% ipython --no-banner

In [1]: import numpy as np

In [2]: from numpy import linalg as LA

In [3]: np.set_printoptions(precision=2, suppress=True, linewidth=200, floatmode="fixed")

In [4]: def rd(a):
   ...:     return np.round(a, 2) + 0
   ...: 

In [5]: M = np.load("layer5.npy")

In [6]: print(M)
[[0 1 1 1 0]
 [1 0 1 1 1]
 [1 1 0 1 1]
 [1 1 1 0 1]
 [0 1 1 1 0]]

In [7]: u, r1 = M[4], M[2]

In [8]: print(u @ r1)
2

In [9]: p = (u @ r1) / (u @ u) * u

In [10]: print(rd((r1 - p) @ u))
0.0

In [11]: print(np.outer(u, r1))
[[0 0 0 0 0]
 [1 1 0 1 1]
 [1 1 0 1 1]
 [1 1 0 1 1]
 [0 0 0 0 0]]

In [12]: print(LA.matrix_rank(np.outer(u, r1)))
1

In [13]: print(rd(r1 - p))
[ 1.00  0.33 -0.67  0.33  1.00]

In [14]: x0 = np.array([-2, -3, 1, 4, 4])

In [15]: a = np.maximum(M @ x0, 0)

In [16]: print(a)
[2 7 3 0 2]

In [17]: print(np.maximum(M @ (3 * x0), 0))
[ 6 21  9  0  6]

In [18]: print(rd(np.tanh(M @ x0)))
[0.96 1.00 1.00 0.00 0.96]

In [19]: print(M.T @ a)
[10  7 11 14 10]

In [20]: print((M + M.T) / 2)
[[0.00 1.00 1.00 1.00 0.00]
 [1.00 0.00 1.00 1.00 1.00]
 [1.00 1.00 0.00 1.00 1.00]
 [1.00 1.00 1.00 0.00 1.00]
 [0.00 1.00 1.00 1.00 0.00]]

In [21]: print(M @ M)
[[3 2 2 2 3]
 [2 4 3 3 2]
 [2 3 4 3 2]
 [2 3 3 4 2]
 [3 2 2 2 3]]

In [22]: print(rd(np.sort(np.abs(LA.eigvals(M)))))
[0.00 1.00 1.00 1.65 3.65]

In [23]: print(np.allclose(M @ M.T, M.T @ M))
True

In [24]: print(rd(np.abs(LA.eigvals(M)).max()))
3.65

In [25]: print(np.trace(M))
0

In [26]: K = np.load("block17.npy")

In [27]: print(K)
[[ -2  -2  -2  -2  -2]
 [ -2  -4  -4  -4  -4]
 [ -2  -4  -6  -6  -6]
 [ -2  -4  -6  -8  -8]
 [ -2  -4  -6  -8 -10]]

In [28]: U, sigma, VT = LA.svd(K, full_matrices=False)

In [29]: print(rd(np.abs(VT[0])))
[0.17 0.33 0.46 0.55 0.60]

In [30]: print(rd(VT @ VT.T))
[[1.00 0.00 0.00 0.00 0.00]
 [0.00 1.00 0.00 0.00 0.00]
 [0.00 0.00 1.00 0.00 0.00]
 [0.00 0.00 0.00 1.00 0.00]
 [0.00 0.00 0.00 0.00 1.00]]

In [31]: print(rd(U.T @ U))
[[1.00 0.00 0.00 0.00 0.00]
 [0.00 1.00 0.00 0.00 0.00]
 [0.00 0.00 1.00 0.00 0.00]
 [0.00 0.00 0.00 1.00 0.00]
 [0.00 0.00 0.00 0.00 1.00]]

In [32]: print(rd(sigma / sigma[0]))
[1.00 0.12 0.05 0.03 0.02]

In [33]: print((sigma > 1e-8).sum())
5

In [34]: print(rd(np.cumsum(sigma ** 2) / np.sum(sigma ** 2)))
[0.98 1.00 1.00 1.00 1.00]

In [35]: print(np.allclose(U * sigma @ VT, K))
True

In [36]: print(rd(U.T @ K @ VT.T))
[[24.69  0.00  0.00  0.00  0.00]
 [ 0.00  2.90  0.00  0.00  0.00]
 [ 0.00  0.00  1.17  0.00  0.00]
 [ 0.00  0.00  0.00  0.71  0.00]
 [ 0.00  0.00  0.00  0.00  0.54]]
